$ python -q
>>> import numpy as np
>>> import numpy.linalg as la
>>> np.set_printoptions(precision=2, suppress=True, linewidth=120)
>>> A = np.loadtxt("x.csv", delimiter=",")
>>> print(A)
[[0.29 0.   0.14 0.14 0.14 0.14 0.   0.14]
 [0.2  0.2  0.2  0.2  0.   0.   0.   0.2 ]
 [0.   0.25 0.5  0.   0.   0.25 0.   0.  ]
 [0.25 0.25 0.   0.25 0.   0.25 0.   0.  ]
 [0.   0.2  0.   0.2  0.4  0.   0.   0.2 ]
 [0.   0.   0.   0.   0.   0.5  0.5  0.  ]
 [0.25 0.   0.25 0.   0.   0.25 0.25 0.  ]
 [0.25 0.   0.   0.25 0.25 0.   0.   0.25]]
>>> print(np.abs(A).max())
0.5
>>> print(A.sum(axis=0))
[1.24 0.9  1.09 1.04 0.79 1.39 0.75 0.79]
>>> print(A.mean(axis=0))
[0.15 0.11 0.14 0.13 0.1  0.17 0.09 0.1 ]
>>> print(la.matrix_rank(A))
8
>>> print(A.shape)
(8, 8)
>>> vec = np.array([-2, 2, 1, 2, -1, 0, -1, 0])
>>> a = np.maximum(A @ vec, 0)
>>> print(A * (a > 1e-9)[:, None])
[[0.   0.   0.   0.   0.   0.   0.   0.  ]
 [0.2  0.2  0.2  0.2  0.   0.   0.   0.2 ]
 [0.   0.25 0.5  0.   0.   0.25 0.   0.  ]
 [0.25 0.25 0.   0.25 0.   0.25 0.   0.  ]
 [0.   0.2  0.   0.2  0.4  0.   0.   0.2 ]
 [0.   0.   0.   0.   0.   0.   0.   0.  ]
 [0.   0.   0.   0.   0.   0.   0.   0.  ]
 [0.   0.   0.   0.   0.   0.   0.   0.  ]]
>>> print(np.maximum(A @ vec, 0) - np.maximum(-A @ vec, 0))
[-0.29  0.6   1.    0.5   0.4  -0.5  -0.5  -0.25]
